% python3 -q
>>> import numpy as np
>>> from numpy import linalg as LA
>>> np.set_printoptions(precision=2, suppress=True, linewidth=100)
>>> rng = np.random.default_rng(191)
>>> mat = rng.normal(size=(25, 3))
>>> mat = 5 * mat / LA.norm(mat, axis=1, keepdims=True)
>>> print(mat)
[[ 2.77 -1.61  3.84]
 [-1.72  2.97 -3.63]
 [ 4.74  1.46  0.66]
 [ 2.   -4.42 -1.2 ]
 [-4.57 -1.85 -0.84]
 [-0.74 -0.34  4.93]
 [ 4.3   1.53 -2.05]
 [ 0.3   0.95 -4.9 ]
 [-0.5   4.42  2.29]
 [-3.96  3.05  0.08]
 [ 0.41  2.77  4.14]
 [ 0.11 -4.22 -2.67]
 [ 1.23  3.3  -3.55]
 [ 1.3   4.74  0.94]
 [ 0.27 -3.17 -3.86]
 [-2.79 -3.02  2.84]
 [-2.96 -0.36 -4.01]
 [ 0.76 -4.01  2.88]
 [-1.08  4.07 -2.69]
 [-1.76 -3.89 -2.61]
 [ 4.07 -2.88  0.36]
 [ 1.21 -4.85 -0.16]
 [-0.69 -3.77  3.21]
 [-2.77 -4.15  0.27]
 [ 2.13  0.68 -4.47]]
>>> A2 = np.c_[mat[:, :2] @ np.array([[3, 2], [2, 1]]), np.array([-3, -3, 2, 1, 1, -1, -2, 1, 1, 3, -1, -2, -3, 2, -1, -2, 1, 2, 3, -2, 0, 1, -1, -2, -2])]
>>> A2
array([[  5.1 ,   3.94,  -3.  ],
       [  0.77,  -0.48,  -3.  ],
       [ 17.12,  10.93,   2.  ],
       [ -2.86,  -0.43,   1.  ],
       [-17.4 , -10.99,   1.  ],
       [ -2.9 ,  -1.82,  -1.  ],
       [ 15.95,  10.12,  -2.  ],
       [  2.79,   1.54,   1.  ],
       [  7.34,   3.42,   1.  ],
       [ -5.78,  -4.87,   3.  ],
       [  6.76,   3.58,  -1.  ],
       [ -8.11,  -4.  ,  -2.  ],
       [ 10.28,   5.75,  -3.  ],
       [ 13.37,   7.33,   2.  ],
       [ -5.52,  -2.63,  -1.  ],
       [-14.42,  -8.6 ,  -2.  ],
       [ -9.61,  -6.29,   1.  ],
       [ -5.76,  -2.5 ,   2.  ],
       [  4.89,   1.9 ,   3.  ],
       [-13.04,  -7.4 ,  -2.  ],
       [  6.45,   5.26,   0.  ],
       [ -6.07,  -2.43,   1.  ],
       [ -9.61,  -5.15,  -1.  ],
       [-16.62,  -9.7 ,  -2.  ],
       [  7.74,   4.94,  -2.  ]])
>>> print(LA.matrix_rank(np.c_[mat, A2]))
4
>>> np.round(LA.lstsq(mat, A2[:, 0])[0], 2) + 0
array([3., 2., 0.])
>>> LA.matrix_rank(A2)
np.int64(3)
